$ python3 -q
>>> import numpy as np
>>> from numpy import linalg as LA
>>> np.set_printoptions(precision=2, suppress=True, linewidth=100, floatmode="fixed")
>>> C = np.array([[-5, -1, 2]])
>>> rng = np.random.default_rng(909)
>>> M = rng.normal(size=(14, 1)) @ C + np.array([-2, -2, -1])
>>> print(M)
[[ 1.96 -1.21 -2.59]
 [-5.03 -2.61  0.21]
 [ 1.17 -1.37 -2.27]
 [ 3.76 -0.85 -3.30]
 [-4.16 -2.43 -0.14]
 [ 0.08 -1.58 -1.83]
 [ 2.76 -1.05 -2.91]
 [ 8.11  0.02 -5.05]
 [ 0.02 -1.60 -1.81]
 [-4.45 -2.49 -0.02]
 [ 2.20 -1.16 -2.68]
 [-1.70 -1.94 -1.12]
 [-5.09 -2.62  0.24]
 [-2.54 -2.11 -0.78]]
>>> # looks like rank 2
>>> def softmax(z):
...     e = np.exp(z - z.max(axis=-1, keepdims=True))
...     return e / e.sum(axis=-1, keepdims=True)
... 
>>> print(np.round(softmax(M[12]), 2) + 0)
[0.00 0.05 0.94]
>>> print(softmax(M).sum(axis=1))
[1.00 1.00 1.00 1.00 1.00 1.00 1.00 1.00 1.00 1.00 1.00 1.00 1.00 1.00]
>>> print(np.round(softmax(M[12] + -1), 2) + 0)
[0.00 0.05 0.94]
>>> att = M @ M.T / np.sqrt(3)
>>> print(softmax(att).round(6).argmax(axis=1))
[ 7 12  7  7 12  7  7  7  7 12  7 12 12 12]
>>> print(softmax(att)[12] @ M)
[-5.00 -2.60  0.20]
>>> C2 = np.cov(M, rowvar=False)
>>> print(np.polyfit(M[:, 2], M[:, 1], 1))
[-0.50 -2.50]
>>> print(np.argwhere(np.triu(np.abs(np.corrcoef(M.T)) > 0.8, 1)))
[[0 1]
 [0 2]
 [1 2]]
>>> print(C2)
[[14.98  3.00 -5.99]
 [ 3.00  0.60 -1.20]
 [-5.99 -1.20  2.40]]
>>> print(np.argsort(-M.std(axis=0).round(6), kind="stable"))
[0 2 1]
>>> print(np.corrcoef(M.T))
[[ 1.00  1.00 -1.00]
 [ 1.00  1.00 -1.00]
 [-1.00 -1.00  1.00]]
>>> arr = np.loadtxt("a.csv", delimiter=",")
>>> print(arr)
[[1.00 0.00 0.00 0.00]
 [0.33 0.33 0.33 0.00]
 [0.00 0.00 0.50 0.50]
 [0.00 0.00 0.00 1.00]]
>>> # a transition matrix
>>> print(LA.matrix_power(arr, 2))
[[1.00 0.00 0.00 0.00]
 [0.44 0.11 0.28 0.17]
 [0.00 0.00 0.25 0.75]
 [0.00 0.00 0.00 1.00]]
>>> p = np.eye(4)[1]
>>> for _ in range(5):
...     p = p @ arr
...     print(p.round(2))
... 
[0.33 0.33 0.33 0.00]
[0.44 0.11 0.28 0.17]
[0.48 0.04 0.18 0.31]
[0.49 0.01 0.10 0.39]
[0.50 0.00 0.05 0.44]
>>> print(LA.norm(arr, axis=0))
[1.05 0.33 0.60 1.12]
>>> print(round(LA.norm(arr) ** 2 / LA.norm(arr, 2) ** 2, 2))
2.14
>>> vec = np.array([0, 2, -3, 3])
>>> rhs = arr @ vec
>>> print(rhs)
[ 0.00 -0.33  0.00  3.00]
>>> print(LA.solve(arr, rhs + arr[:, 0]))
[ 1.00  2.00 -3.00  3.00]
>>> print(LA.solve(arr.T, arr[3]))
[0.00 0.00 0.00 1.00]
>>> print(LA.solve(arr, 5 * rhs))
[  0.00  10.00 -15.00  15.00]
>>> W1 = np.array([[0, -2, 0], [2, -2, 1], [-2, 0, 1], [0, -2, -2]])
>>> b = np.array([-2, -3, 1])
>>> hid = np.maximum(arr @ W1 + b, 0)
>>> print((hid > 0).mean(axis=0))
[0.00 0.00 0.75]
>>> print(hid)
[[0.00 0.00 1.00]
 [0.00 0.00 1.67]
 [0.00 0.00 0.50]
 [0.00 0.00 0.00]]
>>> C = np.array([[4, -4, -2], [-3, 2, -5], [4, -5, -1]])
>>> print((hid @ C).round(6).argmax(axis=1))
[0 0 0 0]
>>> print(hid @ C)
[[ 4.00 -5.00 -1.00]
 [ 6.67 -8.33 -1.67]
 [ 2.00 -2.50 -0.50]
 [ 0.00  0.00  0.00]]
>>> A = np.array([[0.0, 0.0, 0.0, -1.0],
...     [0.0, 0.0, -1.0, 0.0],
...     [0.0, -1.0, 0.0, 0.0],
...     [-1.0, 0.0, 0.0, 0.0]])
>>> evals, evecs = LA.eigh(A)
>>> print(np.round(evecs.T @ evecs, 2) + 0)
[[1.00 0.00 0.00 0.00]
 [0.00 1.00 0.00 0.00]
 [0.00 0.00 1.00 0.00]
 [0.00 0.00 0.00 1.00]]
>>> print((evals > 1e-8).sum(), (evals < -1e-8).sum())
2 2
>>> print(np.unique(evals.round(6) + 0, return_counts=True)[1])
[2 2]
>>> print(evals)
[-1.00 -1.00  1.00  1.00]
>>> print(evals.sum(), np.trace(A))
0.0 0.0
>>> print(np.round(evecs.T @ A @ evecs, 2) + 0)
[[-1.00  0.00  0.00  0.00]
 [ 0.00 -1.00  0.00  0.00]
 [ 0.00  0.00  1.00  0.00]
 [ 0.00  0.00  0.00  1.00]]
>>> print(LA.eigvalsh(A + 3 * np.eye(4)))
[2.00 2.00 4.00 4.00]
